>>> import numpy as np
>>> np.set_printoptions(precision=3, suppress=True, linewidth=200, legacy="1.25")
>>> def rnd(a):
...     return np.round(a, 3) + 0
... 
>>> data = np.load("m.npy")
>>> data
array([[-1.4,  3. ],
       [ 1.1, -0.5],
       [-0.8,  5. ],
       [-0.8,  3.5],
       [-0.6, -1.5]])
>>> x0 = np.array([-3, -1])
>>> y = data @ x0
>>> rnd(np.linalg.solve(data.T @ data, data.T @ y))
array([-3., -1.])
>>> rnd(np.linalg.lstsq(data, y)[0])
array([-3., -1.])
>>> rng = np.random.default_rng(6)
>>> y = y + 0.05 * rng.normal(size=5)
>>> rnd(y)
array([ 1.253, -2.711, -2.728, -1.107,  3.351])
>>> beta, *_ = np.linalg.lstsq(data, y)
>>> rnd(data.T @ (y - data @ beta))
array([0., 0.])
>>> rnd(np.linalg.norm(y - data @ beta))
0.145
>>> rnd(beta)
array([-3.014, -1.016])
>>> u = np.array([-3, -1, 1])
>>> v = np.array([-3, 3, -1, -3, 3, -2])
>>> mat = u[:, None] + v[None, :]
>>> mat
array([[-6,  0, -4, -6,  0, -5],
       [-4,  2, -2, -4,  2, -3],
       [-2,  4,  0, -2,  4, -1]])
>>> # null space of dimension 4
>>> u, v = data[1], data[4]
>>> rnd(u @ v)
0.09
>>> rnd(u @ u)
1.46
>>> p = (u @ v) / (u @ u) * u
>>> rnd(p)
array([ 0.068, -0.031])
>>> rnd(v - p)
array([-0.668, -1.469])
>>> np.argsort(-np.linalg.norm(mat, axis=0).round(6), kind="stable")[:3]
array([0, 3, 5])
>>> M = np.loadtxt("block4.csv", delimiter=",")
>>> M
array([[1. , 0.5],
       [0.5, 1. ]])
>>> evals, V = np.linalg.eigh(M)
>>> x0 = np.array([2, 2])
>>> x0 @ M @ x0 / (x0 @ x0), evals[0], evals[-1]
(1.5, 0.5, 1.5)
>>> rnd(np.linalg.eigvalsh(M[1:, 1:]))
array([1.])
>>> rnd(V * np.abs(evals) @ V.T)
array([[1. , 0.5],
       [0.5, 1. ]])
>>> (np.sign(V[:, -1].round(6)) == np.sign(V[0, -1].round(6))).astype(int)
array([1, 1])
>>> rnd(V * np.maximum(evals, 0) @ V.T)
array([[1. , 0.5],
       [0.5, 1. ]])
>>> np.abs(M).sum(axis=1).max(), np.abs(evals).max()
(1.5, 1.5)
>>> rnd(np.linalg.det(M.T))
0.75
>>> rnd(np.linalg.eigvals(M).sum().real)
2.0
>>> rnd(np.poly(M))
array([ 1.  , -2.  ,  0.75])
>>> m1 = np.diag(3 * np.array([0, -1, 4, 3])) + np.array([[-4, 5, -2, -4], [-5, -5, -5, 2], [0, 0, 5, 0], [5, 4, -1, -2]])
>>> m1
array([[-4,  5, -2, -4],
       [-5, -8, -5,  2],
       [ 0,  0, 17,  0],
       [ 5,  4, -1,  7]])
>>> x0 = np.array([0, 1, 0, 0])
>>> y = m1 @ x0
>>> beta, lr = np.zeros(4), 1 / np.linalg.norm(m1, 2) ** 2
>>> for i in range(30):
...     beta -= lr * m1.T @ (m1 @ beta - y)
...     if i % 5 == 0: print(i, round(np.linalg.norm(m1 @ beta - y), 3))
... 
0 6.479
5 1.312
10 0.817
15 0.665
20 0.551
25 0.456
>>> rnd(beta)
array([ 0.083,  0.96 , -0.006, -0.066])
>>> q, V = np.linalg.qr(m1[:, :2])[0], np.linalg.qr(m1[:, 2:])[0]
>>> sv = np.linalg.svd(q.T @ V, compute_uv=False)
>>> rnd(sv)
array([0.77 , 0.155])
>>> rnd(np.degrees(np.arccos(sv.clip(0, 1))))
array([39.661, 81.084])
>>> u, v = m1[1], m1[3]
>>> u @ v
-38
>>> p = (u @ v) / (u @ u) * u
>>> rnd(v - p)
array([ 3.39 ,  1.424, -2.61 ,  7.644])
>>> np.outer(u, v)
array([[-25, -20,   5, -35],
       [-40, -32,   8, -56],
       [-25, -20,   5, -35],
       [ 10,   8,  -2,  14]])
>>> rnd(np.linalg.norm(u + v) ** 2 + np.linalg.norm(u - v) ** 2)
418.0
>>> x0 = np.array([5, 5, -2, 3])
>>> np.sign((m1 @ x0).round(6))
array([-1, -1, -1,  1])
>>> m1 @ x0
array([ -3, -49, -34,  68])
>>> np.linalg.norm(m1 @ x0) <= np.linalg.norm(m1, 2) * np.linalg.norm(x0) + 1e-9
True
>>> (m1 * x0).sum(axis=1)
array([ -3, -49, -34,  68])
>>> E = np.load("case13.npy")
>>> E
array([[294, 254, 167,  62,  88],
       [254, 230, 141,  49,  66],
       [167, 141, 155,  56,  24],
       [ 62,  49,  56,  58,   7],
       [ 88,  66,  24,   7,  52]])
>>> def softmax(z):
...     e = np.exp(z - z.max(axis=-1, keepdims=True))
...     return e / e.sum(axis=-1, keepdims=True)
... 
>>> rnd(softmax(mat[0] + 2))
array([0.001, 0.493, 0.009, 0.001, 0.493, 0.003])
>>> rnd(softmax(10 * mat[0]))
array([0. , 0.5, 0. , 0. , 0.5, 0. ])
>>> rnd(softmax(mat[0]))
array([0.001, 0.493, 0.009, 0.001, 0.493, 0.003])
>>> S = mat @ mat.T / np.sqrt(6)
>>> rnd(softmax(S)[0] @ mat)
array([-6.,  0., -4., -6.,  0., -5.])
>>> u, v = E[1], E[2]
>>> u @ v
101031
>>> p = (u @ v) / (u @ u) * u
>>> np.outer(u, v)
array([[42418, 35814, 39370, 14224,  6096],
       [38410, 32430, 35650, 12880,  5520],
       [23547, 19881, 21855,  7896,  3384],
       [ 8183,  6909,  7595,  2744,  1176],
       [11022,  9306, 10230,  3696,  1584]])
>>> np.linalg.matrix_rank(np.outer(u, v))
1
>>> u = np.array([2, -1, -1])
>>> np.correlate(E[2], E[4], "full")
array([ 8684,  8501, 13055, 18403, 29362, 24150, 17912,  6512,  2112])
>>> np.cross(E[2, :3], E[4, :3])
array([-6846,  9632, -1386])
>>> np.polyval(u, E[2])
array([55610, 39620, 47894,  6215,  1127])
>>> evals, V = np.linalg.eigh(E)
>>> x0 = np.array([8, -6, -5, -1, 5])
>>> rnd(np.linalg.eigvalsh(E[1:, 1:]))
array([ 20.122,  31.978,  72.649, 370.251])
>>> rnd(V * np.abs(evals) @ V.T)
array([[294., 254., 167.,  62.,  88.],
       [254., 230., 141.,  49.,  66.],
       [167., 141., 155.,  56.,  24.],
       [ 62.,  49.,  56.,  58.,   7.],
       [ 88.,  66.,  24.,   7.,  52.]])
>>> rnd(x0 @ E @ x0 / (x0 @ x0)), rnd(evals[0]), rnd(evals[-1])
(33.185, 0.137, 656.01)
>>> U, sv, VT = np.linalg.svd(E)
>>> np.argmax(sv[:-1] / (sv[1:] + 1e-6)) + 1
4
>>> rnd(sv)
array([656.01 ,  79.951,  32.474,  20.428,   0.137])
>>> out = U[:, :4] @ np.diag(sv[:4]) @ VT[:4]
>>> rnd(np.abs(E - out).max())
0.068
>>> rnd(np.linalg.norm(E - out, 2)), rnd(sv[4])
(0.137, 0.137)
>>> np.linalg.matrix_rank(E, rtol=0.05)
2
>>> rnd(np.linalg.norm(E - out) / np.linalg.norm(E))
0.0
>>> W0 = np.loadtxt("sample0.csv", delimiter=",")
>>> W0
array([[-0.879, -2.154, -1.43 , -1.497,  1.916],
       [ 0.826,  0.984,  5.056,  0.817,  1.832],
       [-1.439, -2.485,  1.538, -3.347, -0.203],
       [-2.205,  1.037, -3.004,  0.501, -2.553],
       [ 2.018, -3.399,  1.496,  3.436, -2.648],
       [-3.227,  0.834,  1.928,  1.661,  2.393],
       [-2.345, -1.586, -2.453,  2.739,  1.688],
       [ 5.415,  0.761,  2.513,  0.452,  1.884],
       [ 0.937, -0.047,  0.429,  1.896, -2.82 ],
       [-2.891, -3.068,  3.898,  0.338, -1.838],
       [ 0.294,  0.72 , -0.792, -3.313, -3.444],
       [-5.357,  1.997, -2.383, -0.419, -3.418],
       [-3.821,  1.563,  1.113, -2.554, -3.107],
       [-4.254,  2.575,  2.504, -0.543,  4.619],
       [ 1.658,  1.932, -0.223,  2.38 ,  4.193],
       [-0.34 ,  4.124, -3.868, -3.236,  1.61 ],
       [ 0.609, -2.085,  2.356, -1.019, -1.883],
       [-2.887, -3.39 ,  2.888,  1.062, -3.542],
       [-2.978, -0.007, -5.421, -1.539, -0.966],
       [ 4.942,  0.63 ,  1.469,  2.704,  1.178],
       [ 0.259,  1.114,  1.25 , -1.438, -0.063]])
>>> Xs = W0 - W0.mean(axis=0)
>>> U, sv, VT = np.linalg.svd(Xs, full_matrices=False)
>>> rnd(np.abs(VT[-1]))
array([0.079, 0.746, 0.212, 0.463, 0.421])
>>> rnd(VT[0] * np.sign(VT[0, np.abs(VT[0]).argmax()]))
array([ 0.683, -0.101,  0.534,  0.347,  0.344])
>>> rnd(Xs.mean(axis=0))
array([0., 0., 0., 0., 0.])
>>> arr = rng.normal(size=(31, 3)) + 3 * np.array([-4, -3, 1])
>>> rnd(arr)
array([[-10.648,  -8.346,   4.497],
       [-11.71 ,  -8.449,   3.179],
       [-13.074,  -9.847,   3.38 ],
       [-12.58 ,  -7.728,   4.292],
       [-10.201,  -9.026,   4.384],
       [-12.906,  -9.816,   3.081],
       [-11.719, -10.599,   1.269],
       [-11.645,  -9.862,   4.208],
       [-11.605,  -8.693,   3.208],
       [-11.105,  -9.153,   4.086],
       [-12.526,  -9.225,   2.319],
       [-11.402,  -8.964,   2.138],
       [ -9.998,  -9.364,   2.884],
       [-11.606,  -7.252,   2.852],
       [-11.297,  -8.901,   1.536],
       [-11.208,  -7.979,   2.76 ],
       [-12.015, -10.501,   1.477],
       [-12.392,  -8.374,   2.53 ],
       [-11.708,  -8.032,   3.096],
       [-11.426,  -7.552,   1.754],
       [-11.256, -10.885,   3.432],
       [-11.797,  -9.543,   1.923],
       [-12.062,  -9.41 ,   3.098],
       [-12.908,  -8.454,   1.964],
       [-12.304,  -9.392,   4.268],
       [-13.496,  -9.414,   4.182],
       [-12.658, -10.239,   3.283],
       [-12.29 ,  -8.165,   2.08 ],
       [-11.809,  -8.334,   4.036],
       [-13.106,  -7.576,   2.099],
       [-13.513,  -9.955,   3.155]])
>>> q, R = np.linalg.qr(arr)
>>> rnd(R)
array([[ 66.62 ,  50.022, -16.53 ],
       [  0.   ,  -6.063,   0.868],
       [  0.   ,   0.   ,   5.405]])
>>> rnd(q @ R)
array([[-10.648,  -8.346,   4.497],
       [-11.71 ,  -8.449,   3.179],
       [-13.074,  -9.847,   3.38 ],
       [-12.58 ,  -7.728,   4.292],
       [-10.201,  -9.026,   4.384],
       [-12.906,  -9.816,   3.081],
       [-11.719, -10.599,   1.269],
       [-11.645,  -9.862,   4.208],
       [-11.605,  -8.693,   3.208],
       [-11.105,  -9.153,   4.086],
       [-12.526,  -9.225,   2.319],
       [-11.402,  -8.964,   2.138],
       [ -9.998,  -9.364,   2.884],
       [-11.606,  -7.252,   2.852],
       [-11.297,  -8.901,   1.536],
       [-11.208,  -7.979,   2.76 ],
       [-12.015, -10.501,   1.477],
       [-12.392,  -8.374,   2.53 ],
       [-11.708,  -8.032,   3.096],
       [-11.426,  -7.552,   1.754],
       [-11.256, -10.885,   3.432],
       [-11.797,  -9.543,   1.923],
       [-12.062,  -9.41 ,   3.098],
       [-12.908,  -8.454,   1.964],
       [-12.304,  -9.392,   4.268],
       [-13.496,  -9.414,   4.182],
       [-12.658, -10.239,   3.283],
       [-12.29 ,  -8.165,   2.08 ],
       [-11.809,  -8.334,   4.036],
       [-13.106,  -7.576,   2.099],
       [-13.513,  -9.955,   3.155]])
>>> q.shape, R.shape
((31, 3), (3, 3))
>>> np.trace(q @ q.T)
3.0
>>> rnd(np.abs(np.diag(R)))
array([66.62 ,  6.063,  5.405])
